$ ipython --no-banner

In [1]: import numpy as np

In [2]: from numpy import linalg as LA

In [3]: np.set_printoptions(precision=2, suppress=True, linewidth=200, legacy="1.25")

In [4]: rng = np.random.default_rng(3231)

In [5]: W0 = np.triu(rng.random((9, 9)) < 0.3, 1).astype(int)

In [6]: W0 = W0 + W0.T

In [7]: print(W0)
[[0 0 0 0 0 1 1 0 0]
 [0 0 0 0 0 0 0 1 0]
 [0 0 0 0 0 0 1 1 0]
 [0 0 0 0 1 0 0 0 0]
 [0 0 0 1 0 1 1 0 0]
 [1 0 0 0 1 0 1 1 1]
 [1 0 1 0 1 1 0 0 0]
 [0 1 1 0 0 1 0 0 0]
 [0 0 0 0 0 1 0 0 0]]

In [8]: # equal to its transpose

In [9]: other = W0 / LA.norm(W0, axis=1, keepdims=True)

In [10]: gram = other @ other.T

In [11]: print(np.degrees(np.arccos(np.clip(gram[1, 7], -1, 1))))
90.0

In [12]: print(gram)
[[1.   0.   0.5  0.   0.82 0.32 0.35 0.41 0.71]
 [0.   1.   0.71 0.   0.   0.45 0.   0.   0.  ]
 [0.5  0.71 1.   0.   0.41 0.63 0.   0.   0.  ]
 [0.   0.   0.   1.   0.   0.45 0.5  0.   0.  ]
 [0.82 0.   0.41 0.   1.   0.26 0.29 0.33 0.58]
 [0.32 0.45 0.63 0.45 0.26 1.   0.45 0.   0.  ]
 [0.35 0.   0.   0.5  0.29 0.45 1.   0.58 0.5 ]
 [0.41 0.   0.   0.   0.33 0.   0.58 1.   0.58]
 [0.71 0.   0.   0.   0.58 0.   0.5  0.58 1.  ]]

In [13]: print(gram[1])
[0.   1.   0.71 0.   0.   0.45 0.   0.   0.  ]

In [14]: print(np.argwhere(np.triu(np.abs(gram) > 0.95, 1)))
[]

In [15]: print((gram - 2 * np.eye(9)).round(6).argmax(axis=1))
[4 2 1 6 0 2 7 6 0]

In [16]: W0[:, 9]
IndexError: index 9 is out of bounds for axis 1 with size 9


In [17]: print(np.round(LA.svd(W0, compute_uv=False), 2) + 0)
[3.07 2.28 1.92 1.29 0.79 0.73 0.68 0.58 0.  ]

In [18]: print(np.diff(W0, axis=0))
[[ 0  0  0  0  0 -1 -1  1  0]
 [ 0  0  0  0  0  0  1  0  0]
 [ 0  0  0  0  1  0 -1 -1  0]
 [ 0  0  0  1 -1  1  1  0  0]
 [ 1  0  0 -1  1 -1  0  1  1]
 [ 0  0  1  0  0  1 -1 -1 -1]
 [-1  1  0  0 -1  0  0  0  0]
 [ 0 -1 -1  0  0  0  0  0  0]]

In [19]: print(np.count_nonzero(W0))
22

In [20]: W0[9]
IndexError: index 9 is out of bounds for axis 0 with size 9


In [21]: np.zeros(9, 9)
TypeError: Cannot interpret '9' as a data type
